$ python3 -q
>>> import numpy as np
>>> np.set_printoptions(precision=2, suppress=True, linewidth=200, sign=" ")
>>> tidy = lambda a: np.round(a, 2) + 0
>>> A = np.load("m.npy")
>>> print(A)
[[ 8 10 -6  2 -6  8 10]
 [ 4  5 -3  1 -3  4  5]
 [ 8 10 -6  2 -6  8 10]
 [12 15 -9  3 -9 12 15]
 [12 15 -9  3 -9 12 15]
 [ 4  5 -3  1 -3  4  5]]
>>> rk = np.linalg.matrix_rank(A)
>>> print(rk)
1
>>> ns = np.linalg.svd(A)[2][rk:].T
>>> print([int(np.linalg.matrix_rank(A[:, :j + 1])) for j in range(7)])
[1, 1, 1, 1, 1, 1, 1]
>>> print(tidy(np.linalg.norm(A[1], 1)), tidy(np.linalg.norm(A[1], np.inf)))
25.0 5.0
>>> print(A[1] @ A[3])
303
>>> print(tidy(np.linalg.norm(A, axis=0)))
[ 21.17  26.46  15.87   5.29  15.87  21.17  26.46]
>>> mat = np.loadtxt("run8.csv", delimiter=",")
>>> print(mat)
[[ 0.71  0.36  1.12]
 [-2.6  -1.05 -4.05]
 [ 1.25  0.56  1.93]
 [ 1.96  0.82  3.19]
 [ 2.42  1.01  3.75]
 [ 4.47  1.92  7.17]
 [-3.18 -1.31 -5.29]
 [-1.23 -0.48 -1.91]
 [ 9.18  3.69 14.81]
 [ 3.36  1.35  5.27]
 [ 4.34  1.69  6.95]
 [ 2.4   1.01  3.98]
 [-2.71 -1.13 -4.48]]
>>> lab = mat[:, 0] > np.median(mat[:, 0])
>>> u = mat[lab].mean(axis=0) - mat[~lab].mean(axis=0)
>>> print(tidy(u))
[ 5.19  2.1   8.34]
>>> print(lab.astype(int))
[ 0  0  0  0  1  1  0  0  1  1  1  1  0]
>>> J = np.load("layer4.npy")
>>> print(tidy(J))
[[ 0.78 -0.16 -0.13 -0.15  0.32 -0.04  0.02]
 [-0.16  0.16  0.12  0.13  0.05 -0.2   0.18]
 [-0.13  0.12  0.3   0.15  0.15 -0.29 -0.23]
 [-0.15  0.13  0.15  0.62  0.35  0.21  0.07]
 [ 0.32  0.05  0.15  0.35  0.47 -0.05 -0.02]
 [-0.04 -0.2  -0.29  0.21 -0.05  0.77 -0.07]
 [ 0.02  0.18 -0.23  0.07 -0.02 -0.07  0.9 ]]
>>> print(tidy(np.trace(np.linalg.pinv(J) @ J)))
4.0
>>> data = np.load("arr.npy")
>>> print(data)
[[ 21 -13  -3  -2  -4]
 [-13  19   4   3  -2]
 [ -3   4  11   2  -1]
 [ -2   3   2  11   1]
 [ -4  -2  -1   1  11]]
>>> q = data.astype(float).copy()
>>> for j in range(5):
...     q[:, j] -= q[:, :j] @ (q[:, :j].T @ q[:, j])
...     q[:, j] /= np.linalg.norm(q[:, j])
... 
>>> print(tidy(q.T @ q))
[[ 1.  0.  0.  0.  0.]
 [ 0.  1.  0.  0.  0.]
 [ 0.  0.  1.  0.  0.]
 [ 0.  0.  0.  1.  0.]
 [ 0.  0.  0.  0.  1.]]
